In [1]: import numpy as np

In [2]: np.set_printoptions(precision=2, suppress=True, linewidth=140, floatmode="fixed")

In [3]: A = np.load("w.npy")

In [4]: print(A)
[[28  5  9]
 [ 5  8  5]
 [ 2  0 84]]

In [5]: W = np.array([[7, 8, 7, 6], [3, 7, 4, 5], [8, 2, 6, 7]])

In [6]: coef = np.array([2, 3, -1, 0])

In [7]: act = np.maximum(A @ W + coef, 0)

In [8]: print(np.linalg.matrix_rank(act))
3

In [9]: print((act > 0).mean(axis=0))
[1.00 1.00 1.00 1.00]

In [10]: print(act)
[[285 280 269 256]
 [101 109  96 105]
 [688 187 517 600]]

In [11]: Z = np.array([[2, 0], [-2, -1], [-1, 2], [0, 0]])

In [12]: print(act @ Z)
[[-259  258]
 [-112   83]
 [ 485  847]]

In [13]: print(W @ Z)
[[ -9   6]
 [-12   1]
 [  6  10]]

In [14]: left, sig, VT = np.linalg.svd(A, full_matrices=False)

In [15]: print(left.shape, sig.shape, VT.shape)
(3, 3) (3,) (3, 3)

In [16]: print(np.round(left.T @ left, 2) + 0)
[[1.00 0.00 0.00]
 [0.00 1.00 0.00]
 [0.00 0.00 1.00]]

In [17]: print(np.round(left.T @ A @ VT.T, 2) + 0)
[[84.82  0.00  0.00]
 [ 0.00 28.69  0.00]
 [ 0.00  0.00  6.83]]

In [18]: print(np.abs(VT[0]))
[0.07 0.01 1.00]

In [19]: print(sig / sig[0])
[1.00 0.34 0.08]

In [20]: print(np.abs(left[:, 0]).round(6).argmax())
2

In [21]: print((sig > 1e-8).sum())
3

In [22]: blk = np.stack([A, 5 * A, A[::-1]])

In [23]: print(np.linalg.matrix_rank(blk.reshape(3, -1)))
2

In [24]: print((blk @ A.T).shape)
(3, 3, 3)

In [25]: print(np.linalg.matrix_rank(blk))
[3 3 3]

In [26]: print(np.poly(A))
[     1.00   -120.00   3205.00 -16622.00]

In [27]: print(round(float(np.linalg.det(A[::-1])), 2))
-16622.0

In [28]: print(np.linalg.eigvals(A))
[28.83  6.84 84.33]

In [29]: print(np.kron(np.eye(2, dtype=int), A))
[[28  5  9  0  0  0]
 [ 5  8  5  0  0  0]
 [ 2  0 84  0  0  0]
 [ 0  0  0 28  5  9]
 [ 0  0  0  5  8  5]
 [ 0  0  0  2  0 84]]
